>>> import numpy as np
>>> import numpy.linalg as la
>>> np.set_printoptions(suppress=True, linewidth=160)
>>> def tidy(a):
...     return np.round(a, 1) + 0
... 
>>> E = np.load("dump.npy")
>>> tidy(E)
array([[ 0.9, -0.1,  0.1, -0.2,  0. ,  0. , -0.1,  0.1],
       [-0.1,  0.1,  0. ,  0. , -0.1,  0.2,  0. , -0.1],
       [ 0.1,  0. ,  0.5,  0.1,  0.1,  0. ,  0.4, -0.2],
       [-0.2,  0. ,  0.1,  0.2,  0.2,  0.1,  0.2,  0.2],
       [ 0. , -0.1,  0.1,  0.2,  0.9,  0. , -0.2,  0. ],
       [ 0. ,  0.2,  0. ,  0.1,  0. ,  1. ,  0. ,  0. ],
       [-0.1,  0. ,  0.4,  0.2, -0.2,  0. ,  0.5,  0.1],
       [ 0.1, -0.1, -0.2,  0.2,  0. ,  0. ,  0.1,  0.9]])
>>> x0 = np.array([2, -1, 2, 0, -3, -3, 0, -2])
>>> print(tidy(la.eigvalsh(2 * E - np.eye(8))))
[-1. -1. -1.  1.  1.  1.  1.  1.]
>>> C2 = E.T @ E
>>> (E @ E.T).shape
(8, 8)
>>> print(np.allclose(C2, C2.T))
True
>>> la.matrix_rank(C2)
np.int64(5)
>>> np.trace(C2), (E ** 2).sum()
(np.float64(5.0), np.float64(5.0))
>>> tidy(la.eigvalsh(C2)[::-1])
array([1., 1., 1., 1., 1., 0., 0., 0.])
>>> rng = np.random.default_rng(23094)
>>> B = E + rng.integers(-2, 3, (8, 5)) @ rng.integers(-2, 3, (5, 8))
>>> tidy(B)
array([[ -0.1,   0.9,  -0.9,  -1.2,  -2. ,   1. ,   2.9,  -1.9],
       [ -2.1,  -4.9,   3. ,  -1. ,   9.9,  -9.8,   2. ,   3.9],
       [  2.1,   0. ,   3.5,   0.1,  -3.9,   3. ,   0.4,  -7.2],
       [ -0.2, -10. ,   2.1,  -1.8,   6.2,   2.1,  -9.8,  -1.8],
       [ -4. ,  -0.1,  -6.9,  -1.8,  -2.1,   6. ,  -3.2,  -6. ],
       [  2. ,  -2.8,  -2. ,   1.1,   1. ,   7. , -11. ,   6. ],
       [  1.9,  -3. ,   3.4,   0.2,   0.8,   1. ,  -2.5,   0.1],
       [ -0.9,  -4.1,   2.8,  -1.8,   5. ,  -5. ,   4.1,   2.9]])
>>> tidy(la.svd(B - E, compute_uv=False))
array([22.1, 20.3, 11.4,  9.2,  3. ,  0. ,  0. ,  0. ])
>>> tidy(B - E)
array([[ -1.,   1.,  -1.,  -1.,  -2.,   1.,   3.,  -2.],
       [ -2.,  -5.,   3.,  -1.,  10., -10.,   2.,   4.],
       [  2.,   0.,   3.,   0.,  -4.,   3.,   0.,  -7.],
       [  0., -10.,   2.,  -2.,   6.,   2., -10.,  -2.],
       [ -4.,   0.,  -7.,  -2.,  -3.,   6.,  -3.,  -6.],
       [  2.,  -3.,  -2.,   1.,   1.,   6., -11.,   6.],
       [  2.,  -3.,   3.,   0.,   1.,   1.,  -3.,   0.],
       [ -1.,  -4.,   3.,  -2.,   5.,  -5.,   4.,   2.]])
>>> la.matrix_rank(B - E, tol=1e-8)
np.int64(5)
>>> left, sig, vt = la.svd(E)
>>> V = vt[:(sig > 1e-8).sum()]
>>> x0 = E[5] + -2 * E[3] + rng.integers(2) * np.eye(8)[0]
>>> tidy(x0)
array([ 0.4,  0.2, -0.3, -0.4, -0.3,  0.9, -0.3, -0.4])
>>> la.matrix_rank(np.vstack([E, x0]))
np.int64(5)
>>> np.allclose(V.T @ V @ x0, x0)
True
>>> A = np.loadtxt("run12.csv", delimiter=",")
>>> print(A)
[[  1.9   2.6   0.9   0.9  -1.7  -1.7  -5.6   0.3]
 [  0.9  -5.3   7.7  -0.5  -3.7  -3.8   5.4   4.5]
 [  4.5   0.    0.5   0.1  -2.5  -1.6  -2.2  -1.7]
 [-16.8   7.3   9.5   8.1  -1.6   6.2  10.4   4.7]
 [  2.5   0.9   0.3   0.1  -1.4  -2.3  -4.   -0.9]
 [  2.2  -6.    5.3   0.4  -4.7  -2.2   3.7   2.6]
 [-16.7   7.   12.1   7.3  -0.8   8.2   8.6   2.4]
 [  3.4  -6.    5.6   1.1  -3.7  -2.6   5.4   4.8]
 [  4.7  -4.7   4.9   0.1  -1.1  -2.8   5.6   5.2]
 [-16.2   6.9   7.7   9.7   0.4   7.3  11.    3.7]
 [  4.   -7.    6.7  -0.8  -2.2  -5.    5.5   4.5]
 [  4.7  -6.1   7.7  -0.4  -3.1  -4.    5.9   4.9]
 [-16.1   7.7  10.5   7.7  -0.1   7.2  14.    3.2]
 [-15.1   6.9  12.3   7.9  -1.5   6.9  11.4   1.5]
 [  4.6   1.4   0.4   0.5  -3.3  -2.   -5.3  -0.4]
 [  2.6   0.5   2.5   0.4  -2.2  -1.6  -3.9  -1.9]
 [-16.4   6.3  10.2   7.7   0.6   8.1  12.1   3. ]
 [  3.5  -4.2   5.6  -0.9  -3.2  -2.3   6.1   4.8]
 [-16.    5.6   9.8   6.4  -2.3   6.3  12.5   4.2]
 [-17.4   7.3  11.8   8.1  -0.2   5.8  13.3   2.4]
 [  2.7   0.4   0.9  -0.5  -3.3  -2.2  -5.   -0.5]
 [  2.2  -0.6   2.1   0.2  -1.7  -2.4  -2.5  -0.5]
 [-16.4   8.7  10.2   8.8  -0.6   7.3  11.4   4.4]
 [  1.8  -4.9   4.6   0.9  -4.8  -0.1   3.7   5.5]
 [  3.7  -5.8   5.5   1.5  -4.   -3.9   5.1   4.8]
 [  4.8  -3.5   5.7   2.1  -3.4  -4.5   3.6   3. ]
 [  1.6  -4.7   6.3  -0.7  -3.9  -2.6   5.5   4.3]
 [  3.2  -3.9   4.6  -0.9  -4.8  -1.7   4.3   3.2]]
>>> P = A @ la.solve(A.T @ A, A.T)
>>> print(tidy(np.diag(P)))
[0.4 0.3 0.3 0.3 0.1 0.4 0.5 0.2 0.4 0.4 0.3 0.2 0.3 0.3 0.3 0.2 0.2 0.3 0.3 0.3 0.2 0.1 0.2 0.5 0.2 0.3 0.2 0.3]
>>> tidy(P @ A[:, 2])
array([ 0.9,  7.7,  0.5,  9.5,  0.3,  5.3, 12.1,  5.6,  4.9,  7.7,  6.7,  7.7, 10.5, 12.3,  0.4,  2.5, 10.2,  5.6,  9.8, 11.8,  0.9,  2.1, 10.2,  4.6,  5.5,
        5.7,  6.3,  4.6])
>>> tidy(np.trace(P))
np.float64(8.0)
>>> np.allclose(P @ P, P)
True
>>> W2 = A[[4, 18]].astype(float)
>>> for _ in range(7):
...     idx = la.norm(A[:, None] - W2, axis=-1).argmin(axis=1)
...     W2 = np.array([A[idx == j].mean(axis=0) for j in range(2)])
... 
>>> idx
array([0, 0, 0, 1, 0, 0, 1, 0, 0, 1, 0, 0, 1, 1, 0, 0, 1, 0, 1, 1, 0, 0, 1, 0, 0, 0, 0, 0])
>>> tidy(W2)
array([[  3.1,  -3. ,   4.1,   0.2,  -3.1,  -2.6,   1.6,   2.4],
       [-16.3,   7.1,  10.5,   8. ,  -0.7,   7. ,  11.6,   3.3]])
>>> tidy(W2[1] - W2[0])
array([-19.5,  10.1,   6.4,   7.8,   2.4,   9.6,  10. ,   0.8])
